% python3 -q
>>> import numpy as np
>>> np.set_printoptions(precision=3, suppress=True, linewidth=140, floatmode="fixed")
>>> data = np.load("out2.npy")
>>> data
array([[-2,  5,  0, -2, -5],
       [-5, -2,  5,  0, -2],
       [-2, -5, -2,  5,  0],
       [ 0, -2, -5, -2,  5],
       [ 5,  0, -2, -5, -2]])
>>> blk = np.stack([data, 5 * data, data[::-1]])
>>> np.einsum("bij,cij->bc", blk, blk)
array([[ 290, 1450,   16],
       [1450, 7250,   80],
       [  16,   80,  290]])
>>> blk.sum(axis=0)
array([[ -7,  30,  -2, -17, -32],
       [-30, -14,  25,  -2,  -7],
       [-14, -35, -14,  35,   0],
       [ -5, -14, -25, -12,  28],
       [ 28,   5, -12, -32, -17]])
>>> (blk @ data.T).shape
(3, 5, 5)
>>> np.linalg.matrix_rank(blk)
array([5, 5, 5])
>>> np.linalg.matrix_rank(blk.reshape(3, -1))
np.int64(2)
>>> x = np.array([2, 2, 2, 2, -2])
>>> rhs = data @ x
>>> c, lr = np.zeros(5), 1 / np.linalg.norm(data, 2) ** 2
>>> for i in range(3):
...     c -= lr * data.T @ (data @ c - rhs)
...     if i % 1 == 0: print(i, round(np.linalg.norm(data @ c - rhs), 3))
... 
0 13.359
1 11.09
2 9.229
>>> c
array([ 0.569,  1.491,  1.491,  0.569, -1.939])
>>> round(float(np.linalg.cond(data)), 3)
2.673
>>> np.round(np.linalg.eigvals(data).sum().real, 3)
np.float64(-10.0)
>>> np.kron(np.eye(2, dtype=int), data)
array([[-2,  5,  0, -2, -5,  0,  0,  0,  0,  0],
       [-5, -2,  5,  0, -2,  0,  0,  0,  0,  0],
       [-2, -5, -2,  5,  0,  0,  0,  0,  0,  0],
       [ 0, -2, -5, -2,  5,  0,  0,  0,  0,  0],
       [ 5,  0, -2, -5, -2,  0,  0,  0,  0,  0],
       [ 0,  0,  0,  0,  0, -2,  5,  0, -2, -5],
       [ 0,  0,  0,  0,  0, -5, -2,  5,  0, -2],
       [ 0,  0,  0,  0,  0, -2, -5, -2,  5,  0],
       [ 0,  0,  0,  0,  0,  0, -2, -5, -2,  5],
       [ 0,  0,  0,  0,  0,  5,  0, -2, -5, -2]])
>>> np.linalg.eigvals(data)
array([-0.382+10.686j, -0.382-10.686j, -2.618 +3.976j, -2.618 -3.976j, -4.000 +0.000j])
>>> round(np.linalg.det(2 * data), 3), round(float(np.linalg.det(data)), 3)
(np.float64(-331648.0), -10364.0)
>>> round(float(np.linalg.det(data[::-1])), 3)
-10364.0
>>> np.einsum("ij,ji->", data, data)
np.int64(-230)
>>> A = np.load("mat.npy")
>>> A
array([[  6.276,  -3.843,  14.188],
       [  7.110,   6.009,  -5.278],
       [  2.701,   0.862,   1.260],
       [ -8.872,   4.788, -19.043],
       [ -6.049,   9.034, -24.171],
       [  8.490,  -1.052,  11.477],
       [  6.883,   2.978,   1.313]])
>>> rng = np.random.default_rng(569644)
>>> z = rng.permutation(3)
>>> B = A[:, z] * rng.choice([-1, 1], 3)
>>> B
array([[ 14.188,  -3.843,  -6.276],
       [ -5.278,   6.009,  -7.110],
       [  1.260,   0.862,  -2.701],
       [-19.043,   4.788,   8.872],
       [-24.171,   9.034,   6.049],
       [ 11.477,  -1.052,  -8.490],
       [  1.313,   2.978,  -6.883]])
>>> U, _, Vh = np.linalg.svd(A.T @ B)
>>> np.round(U @ Vh, 3) + 0
array([[ 0.000,  0.000, -1.000],
       [ 0.000,  1.000,  0.000],
       [ 1.000,  0.000,  0.000]])
>>> M = np.load("sample0.npy")
>>> M
array([[ 2.781,  6.755,  2.122],
       [-4.080,  1.354,  3.401],
       [-1.465, -1.153, -4.234],
       [ 0.492, -4.444,  0.536],
       [-0.822, -3.573, -3.644],
       [-0.113,  4.567, -2.432],
       [ 4.989,  2.630,  1.356],
       [ 0.123,  0.773, -1.360],
       [-0.399, -2.437,  5.120],
       [-2.611,  1.229, -1.392],
       [ 2.265, -3.380,  3.591],
       [-5.805, -7.195, -1.861],
       [-3.018, -2.150,  2.383],
       [ 5.444,  0.721, -1.594],
       [-3.073,  0.081, -1.344],
       [-0.563, -2.583,  2.388],
       [ 1.832,  3.140, -6.107],
       [ 2.247,  0.532,  2.404],
       [-0.758,  4.021, -0.272],
       [ 0.802, -2.266,  0.699],
       [-7.064,  2.239,  0.153],
       [ 1.863,  1.303, -0.200],
       [ 2.102, -3.139,  3.146]])
>>> Ac = M - M.mean(axis=0)
>>> vecs = np.linalg.svd(Ac)[2][:2]
>>> B = Ac - Ac @ vecs.T @ vecs
>>> np.diag(vecs.T @ vecs)
array([0.743, 0.770, 0.486])
>>> np.round(np.cov(Ac @ vecs.T, rowvar=False), 3) + 0
array([[12.868,  0.000],
       [ 0.000,  9.148]])
>>> np.round(np.linalg.norm(B) / np.linalg.norm(Ac), 3)
np.float64(0.472)
>>> B = np.array([[2, 1, 3], [2, 2, 2], [2, 3, 1]])
>>> np.vstack([M, B.T]).shape
(26, 3)
>>> np.linalg.matrix_rank(M @ B)
np.int64(2)
>>> np.linalg.matrix_rank(np.vstack([M, B.T]))
np.int64(3)
>>> Ac = (M - M.mean(axis=0)) / M.std(axis=0)
>>> Ac.std(axis=0)
array([1.000, 1.000, 1.000])
>>> np.argwhere(np.abs(Ac) > 2)
array([[ 0,  1],
       [11,  1],
       [16,  2],
       [20,  0]])
>>> c = np.linalg.lstsq(np.delete(Ac, 1, axis=1), Ac[:, 1])[0]
>>> c
array([ 0.251, -0.168])
>>> round(1 - np.var(Ac[:, 1] - np.delete(Ac, 1, axis=1) @ c), 3)
np.float64(0.084)
>>> np.abs(c).argmax()
np.int64(0)
>>> Ac = M - M.mean(axis=0)
>>> U, sig, Vh = np.linalg.svd(Ac, full_matrices=False)
>>> Vh[0] * np.sign(Vh[0, np.abs(Vh[0]).argmax()])
array([ 0.582,  0.803, -0.126])
>>> np.abs(Vh[0]).argmax()
np.int64(1)
>>> B = M / np.linalg.norm(M, axis=1, keepdims=True)
>>> C2 = B @ B.T
>>> round(float(np.degrees(np.arccos(np.clip(C2[11, 4], -1, 1)))), 3)
40.149
>>> (C2 - 2 * np.eye(23)).round(6).argmax(axis=1)
array([18, 20,  4, 19,  2, 18, 21, 16, 15, 14, 22,  4, 15, 21,  9,  8,  7,  6,  5,  3,  9,  6, 10])
>>> W0 = np.load("w.npy")
>>> W0
array([[ 1, -2,  4, -8],
       [ 1, -1,  1, -1],
       [ 1,  0,  0,  0],
       [ 1,  1,  1,  1],
       [ 1,  2,  4,  8],
       [ 1,  3,  9, 27],
       [ 1,  4, 16, 64]])
>>> Q, vecs = np.linalg.qr(W0[:, :2])[0], np.linalg.qr(W0[:, 2:])[0]
>>> sig = np.linalg.svd(Q.T @ vecs, compute_uv=False)
>>> np.round(np.linalg.norm(Q @ Q.T - vecs @ vecs.T, 2), 3)
np.float64(0.63)
>>> (sig > 0.9).sum()
np.int64(0)
>>> U, sig, Vh = np.linalg.svd(W0)
>>> sig
array([72.879,  6.897,  2.670,  1.405])
>>> B = U[:, :1] @ np.diag(sig[:1]) @ Vh[:1]
>>> round(np.linalg.norm(W0 - B, 2), 3), np.round(sig[1], 3)
(np.float64(6.897), np.float64(6.897))
>>> np.linalg.matrix_rank(W0, rtol=0.05)
np.int64(2)
>>> round(float(np.linalg.norm(W0 - B) / np.linalg.norm(W0)), 3)
0.103
>>> B = np.c_[W0[:, :3] @ np.array([[3, 2, 0], [1, 0, 3], [4, 5, 4]]), np.array([5, -2, 2, 2, 1, -1, -3])]
>>> B
array([[17, 22, 10,  5],
       [ 6,  7,  1, -2],
       [ 3,  2,  0,  2],
       [ 8,  7,  7,  2],
       [21, 22, 22,  1],
       [42, 47, 45, -1],
       [71, 82, 76, -3]])
>>> np.linalg.norm(np.linalg.qr(W0)[0].T @ B, axis=0) ** 2 / ((B ** 2).sum(axis=0) + 1e-12)
array([1.000, 1.000, 1.000, 0.676])
>>> np.linalg.matrix_rank(B)
np.int64(4)
